% ipython --no-banner

In [1]: import numpy as np

In [2]: from numpy import linalg as LA

In [3]: np.set_printoptions(suppress=True, linewidth=160)

In [4]: tidy = lambda a: np.round(a, 3) + 0

In [5]: mat = np.array([[0.1, -0.1, -0.9, 0.1, -0.9, 1.2],
   ...:     [-1.2, -0.9, -0.9, 0.8, -0.8, -1.0],
   ...:     [1.3, 0.1, 0.5, -1.5, -0.8, -2.0],
   ...:     [-0.7, -2.5, -0.3, 0.5, -0.6, 0.6],
   ...:     [1.1, -1.0, -0.6, -0.7, 1.0, -0.3],
   ...:     [-0.5, -1.4, -0.9, 0.7, 1.1, 0.2],
   ...:     [0.8, 1.9, 1.1, 0.0, -1.2, 0.5],
   ...:     [-0.5, -0.1, 0.5, 1.1, 0.0, 0.1],
   ...:     [1.5, 0.0, -0.8, -1.4, -1.5, -1.0],
   ...:     [1.6, 0.7, 1.4, 1.8, -0.7, -1.7],
   ...:     [0.1, -1.6, -1.4, -1.3, 0.4, -2.1],
   ...:     [-0.5, 0.5, 0.9, 0.0, -0.1, -0.8],
   ...:     [2.8, -1.9, 0.1, 1.0, 0.0, 1.0],
   ...:     [1.4, -0.8, 0.9, -0.7, -0.4, -2.2],
   ...:     [0.8, 0.6, 0.8, -0.1, 0.8, -0.2],
   ...:     [-0.5, 0.8, 1.0, -0.7, 0.7, -1.0]])

In [6]: mat[8] *= 3

In [7]: tidy(mat)
Out[7]: 
array([[ 0.1, -0.1, -0.9,  0.1, -0.9,  1.2],
       [-1.2, -0.9, -0.9,  0.8, -0.8, -1. ],
       [ 1.3,  0.1,  0.5, -1.5, -0.8, -2. ],
       [-0.7, -2.5, -0.3,  0.5, -0.6,  0.6],
       [ 1.1, -1. , -0.6, -0.7,  1. , -0.3],
       [-0.5, -1.4, -0.9,  0.7,  1.1,  0.2],
       [ 0.8,  1.9,  1.1,  0. , -1.2,  0.5],
       [-0.5, -0.1,  0.5,  1.1,  0. ,  0.1],
       [ 4.5,  0. , -2.4, -4.2, -4.5, -3. ],
       [ 1.6,  0.7,  1.4,  1.8, -0.7, -1.7],
       [ 0.1, -1.6, -1.4, -1.3,  0.4, -2.1],
       [-0.5,  0.5,  0.9,  0. , -0.1, -0.8],
       [ 2.8, -1.9,  0.1,  1. ,  0. ,  1. ],
       [ 1.4, -0.8,  0.9, -0.7, -0.4, -2.2],
       [ 0.8,  0.6,  0.8, -0.1,  0.8, -0.2],
       [-0.5,  0.8,  1. , -0.7,  0.7, -1. ]])

In [8]: cen = mat - mat.mean(axis=1)
---------------------------------------------------------------------------
ValueError                                Traceback (most recent call last)
Cell In[8], line 1
----> 1 cen = mat - mat.mean(axis=1)

ValueError: operands could not be broadcast together with shapes (16,6) (16,) 

In [9]: cen = mat - mat.mean(axis=0)

In [10]: U, sig, vt = LA.svd(cen, full_matrices=False)

In [11]: tidy(sig ** 2 / (sig ** 2).sum())
Out[11]: array([0.512, 0.193, 0.127, 0.089, 0.059, 0.019])

In [12]: print(np.abs(vt[0]).argmax())
3

In [13]: tidy(sig)
Out[13]: array([8.749, 5.371, 4.366, 3.65 , 2.983, 1.707])

In [14]: tidy(vt[0] * np.sign(vt[0, np.abs(vt[0]).argmax()]))
Out[14]: array([-0.524, -0.063,  0.231,  0.541,  0.476,  0.385])

In [15]: gram = mat.T @ mat

In [16]: np.allclose(gram, gram.T)
Out[16]: True

In [17]: print(np.trace(gram), (mat ** 2).sum())
168.7 168.7

In [18]: tidy(LA.eigvalsh(gram)[::-1])
Out[18]: array([89.908, 29.038, 19.15 , 17.639,  9.997,  2.968])

In [19]: tidy(LA.svd(mat, compute_uv=False) ** 2)
Out[19]: array([89.908, 29.038, 19.15 , 17.639,  9.997,  2.968])

In [20]: feats = np.loadtxt("data.csv", delimiter=",")

In [21]: feats
Out[21]: 
array([[ 1., -2.,  4., -8.],
       [ 1., -1.,  1., -1.],
       [ 1.,  0.,  0.,  0.],
       [ 1.,  1.,  1.,  1.],
       [ 1.,  2.,  4.,  8.]])

In [22]: q, r_ = LA.qr(feats)

In [23]: tidy(np.trace(q @ q.T))
Out[23]: np.float64(4.0)

In [24]: tidy(r_)
Out[24]: 
array([[-2.236,  0.   , -4.472,  0.   ],
       [ 0.   ,  3.162,  0.   , 10.752],
       [ 0.   ,  0.   ,  3.742,  0.   ],
       [ 0.   ,  0.   ,  0.   ,  3.795]])

In [25]: tidy(q.T @ q)
Out[25]: 
array([[1., 0., 0., 0.],
       [0., 1., 0., 0.],
       [0., 0., 1., 0.],
       [0., 0., 0., 1.]])

In [26]: print(tidy(abs(r_[0, 0])), tidy(LA.norm(feats[:, 0])))
2.236 2.236

In [27]: print(tidy(np.abs(np.diag(r_))))
[2.236 3.162 3.742 3.795]

In [28]: tidy(q)
Out[28]: 
array([[-0.447, -0.632,  0.535, -0.316],
       [-0.447, -0.316, -0.267,  0.632],
       [-0.447,  0.   , -0.535,  0.   ],
       [-0.447,  0.316, -0.267, -0.632],
       [-0.447,  0.632,  0.535,  0.316]])

In [29]: np.allclose(r_.T @ r_, feats.T @ feats)
Out[29]: True

In [30]: t = np.radians(30)

In [31]: r_ = np.eye(4)

In [32]: r_[3, 3] = r_[2, 2] = np.cos(t)

In [33]: r_[3, 2], r_[2, 3] = -np.sin(t), np.sin(t)

In [34]: tidy(r_)
Out[34]: 
array([[ 1.   ,  0.   ,  0.   ,  0.   ],
       [ 0.   ,  1.   ,  0.   ,  0.   ],
       [ 0.   ,  0.   ,  0.866,  0.5  ],
       [ 0.   ,  0.   , -0.5  ,  0.866]])

In [35]: Y = feats @ r_.T

In [36]: print(tidy(np.abs(Y - feats).max(axis=0)))
[0.    0.    4.536 3.072]

In [37]: np.allclose(LA.norm(feats, axis=1), LA.norm(Y, axis=1))
Out[37]: True

In [38]: rng = np.random.default_rng(77746)

In [39]: Y = feats + rng.integers(-2, 3, (5, 2)) @ rng.integers(-2, 3, (2, 4))

In [40]: Y
Out[40]: 
array([[-2.,  3.,  6., -2.],
       [ 3., -3.,  5., -5.],
       [ 2., -1.,  2., -2.],
       [ 0.,  2., -1.,  3.],
       [ 1.,  0., -4.,  8.]])

In [41]: Y - feats
Out[41]: 
array([[-3.,  5.,  2.,  6.],
       [ 2., -2.,  4., -4.],
       [ 1., -1.,  2., -2.],
       [-1.,  1., -2.,  2.],
       [ 0., -2., -8.,  0.]])

In [42]: print(tidy(LA.svd(Y - feats, compute_uv=False)))
[10.348  9.743  0.     0.   ]

In [43]: print(np.abs(Y - feats).sum(axis=1))
[16. 12.  6.  6. 10.]

In [44]: U, sig, vt = LA.svd(Y, full_matrices=False)

In [45]: np.abs(U[:, 0]).round(6).argmax()
Out[45]: np.int64(4)

In [46]: U.shape, sig.shape, vt.shape
Out[46]: ((5, 4), (4,), (4, 4))

In [47]: tidy(sig)
Out[47]: array([13.141,  6.31 ,  3.898,  1.142])

In [48]: tidy(np.cumsum(sig ** 2) / np.sum(sig ** 2))
Out[48]: array([0.754, 0.928, 0.994, 1.   ])

In [49]: tidy(np.sqrt((sig ** 2).sum())), tidy(LA.norm(Y))
Out[49]: (np.float64(15.133), np.float64(15.133))

In [50]: hat = feats @ LA.solve(feats.T @ feats, feats.T)

In [51]: np.trace(hat)
Out[51]: np.float64(4.0)

In [52]: tidy(LA.eigvalsh(hat))
Out[52]: array([0., 1., 1., 1., 1.])

In [53]: tidy(hat)
Out[53]: 
array([[ 0.986,  0.057, -0.086,  0.057, -0.014],
       [ 0.057,  0.771,  0.343, -0.229,  0.057],
       [-0.086,  0.343,  0.486,  0.343, -0.086],
       [ 0.057, -0.229,  0.343,  0.771,  0.057],
       [-0.014,  0.057, -0.086,  0.057,  0.986]])

In [54]: arr = np.array([[0, 1, 0, 3, 0],
    ...:     [0, 0, 1, 0, 3],
    ...:     [3, 0, 0, 1, 0],
    ...:     [0, 3, 0, 0, 1],
    ...:     [1, 0, 3, 0, 0]])

In [55]: hat = np.triu(np.array([[-9, -2, 9, -9, 7],
    ...:     [6, -9, 8, -1, -1],
    ...:     [-1, 9, 8, -7, -5],
    ...:     [-2, 8, -9, 1, -3],
    ...:     [2, 0, 6, 5, 0]]), 1) + np.eye(5)

In [56]: Y = hat @ arr @ LA.inv(hat)

In [57]: np.trace(Y), np.trace(arr)
Out[57]: (np.float64(0.0), np.int64(0))

In [58]: tidy(LA.det(Y))
Out[58]: np.float64(244.0)

In [59]: Y
Out[59]: 
array([[    34.,     42.,   -623.,  -4001., -15329.],
       [    23.,     43.,   -553.,  -3613., -13720.],
       [    -2.,    -25.,    203.,   1379.,   5134.],
       [    -3.,     -3.,     42.,    264.,   1021.],
       [     1.,      2.,    -22.,   -143.,   -544.]])

In [60]: r0 = np.array([1, -1, -2, 1]) + 0.5

In [61]: data = np.eye(4) - 2 * np.outer(r0, r0) / (r0 @ r0)

In [62]: tidy(data)
Out[62]: 
array([[ 0.357,  0.214,  0.643, -0.643],
       [ 0.214,  0.929, -0.214,  0.214],
       [ 0.643, -0.214,  0.357,  0.643],
       [-0.643,  0.214,  0.643,  0.357]])

In [63]: Y = LA.inv(data)

In [64]: np.allclose(Y, data.T)
Out[64]: True

In [65]: tidy(LA.slogdet(data)[0])
Out[65]: np.float64(-1.0)

In [66]: tidy(Y)
Out[66]: 
array([[ 0.357,  0.214,  0.643, -0.643],
       [ 0.214,  0.929, -0.214,  0.214],
       [ 0.643, -0.214,  0.357,  0.643],
       [-0.643,  0.214,  0.643,  0.357]])

In [67]: tidy(LA.inv(Y))
Out[67]: 
array([[ 0.357,  0.214,  0.643, -0.643],
       [ 0.214,  0.929, -0.214,  0.214],
       [ 0.643, -0.214,  0.357,  0.643],
       [-0.643,  0.214,  0.643,  0.357]])

In [68]: vec = np.array([0, 3, 3, 4])

In [69]: 4 - LA.matrix_rank(data - np.eye(4), tol=1e-8)
Out[69]: np.int64(3)

In [70]: tidy(LA.norm(vec)), tidy(LA.norm(data @ vec))
Out[70]: (np.float64(5.831), np.float64(5.831))

In [71]: ev, evecs = LA.eig(data)

In [72]: tidy(np.sort(LA.eigvals(data @ data)))
Out[72]: array([1., 1., 1., 1.])

In [73]: tidy(ev)
Out[73]: array([ 1., -1.,  1.,  1.])

In [74]: tidy(data @ evecs[:, 0] - ev[0] * evecs[:, 0])
Out[74]: array([0., 0., 0., 0.])

In [75]: W0 = np.array([[3, 0, 0, 0], [0, 2, 0, 0], [0, 0, 1, 0], [0, 0, 0, -3]])

In [76]: W0 @ W0
Out[76]: 
array([[9, 0, 0, 0],
       [0, 4, 0, 0],
       [0, 0, 1, 0],
       [0, 0, 0, 9]])

In [77]: LA.matrix_power(W0 - np.diag(np.diag(W0)), 4)
Out[77]: 
array([[0, 0, 0, 0],
       [0, 0, 0, 0],
       [0, 0, 0, 0],
       [0, 0, 0, 0]])

In [78]: print(np.prod(np.diag(W0)), tidy(LA.det(W0)))
-18 -18.0

In [79]: tidy(LA.pinv(W0))
Out[79]: 
array([[ 0.333,  0.   ,  0.   ,  0.   ],
       [ 0.   ,  0.5  ,  0.   ,  0.   ],
       [ 0.   ,  0.   ,  1.   ,  0.   ],
       [ 0.   ,  0.   ,  0.   , -0.333]])

In [80]: tidy(LA.svd(W0, compute_uv=False))
Out[80]: array([3., 3., 2., 1.])

In [81]: Y = np.array([[2, -2], [0, -3]])

In [82]: cent = np.kron(Y, W0)

In [83]: cent
Out[83]: 
array([[ 6,  0,  0,  0, -6,  0,  0,  0],
       [ 0,  4,  0,  0,  0, -4,  0,  0],
       [ 0,  0,  2,  0,  0,  0, -2,  0],
       [ 0,  0,  0, -6,  0,  0,  0,  6],
       [ 0,  0,  0,  0, -9,  0,  0,  0],
       [ 0,  0,  0,  0,  0, -6,  0,  0],
       [ 0,  0,  0,  0,  0,  0, -3,  0],
       [ 0,  0,  0,  0,  0,  0,  0,  9]])

In [84]: LA.matrix_rank(cent)
Out[84]: np.int64(8)

In [85]: tidy(LA.norm(cent, 2)), tidy(LA.norm(Y, 2) * LA.norm(W0, 2))
Out[85]: (np.float64(11.432), np.float64(11.432))

In [86]: (W0 != 0).astype(int)
Out[86]: 
array([[1, 0, 0, 0],
       [0, 1, 0, 0],
       [0, 0, 1, 0],
       [0, 0, 0, 1]])

In [87]: print(np.flatnonzero(LA.matrix_power((W0 != 0) + (W0.T != 0) + np.eye(4), 4)[1]))
[1]
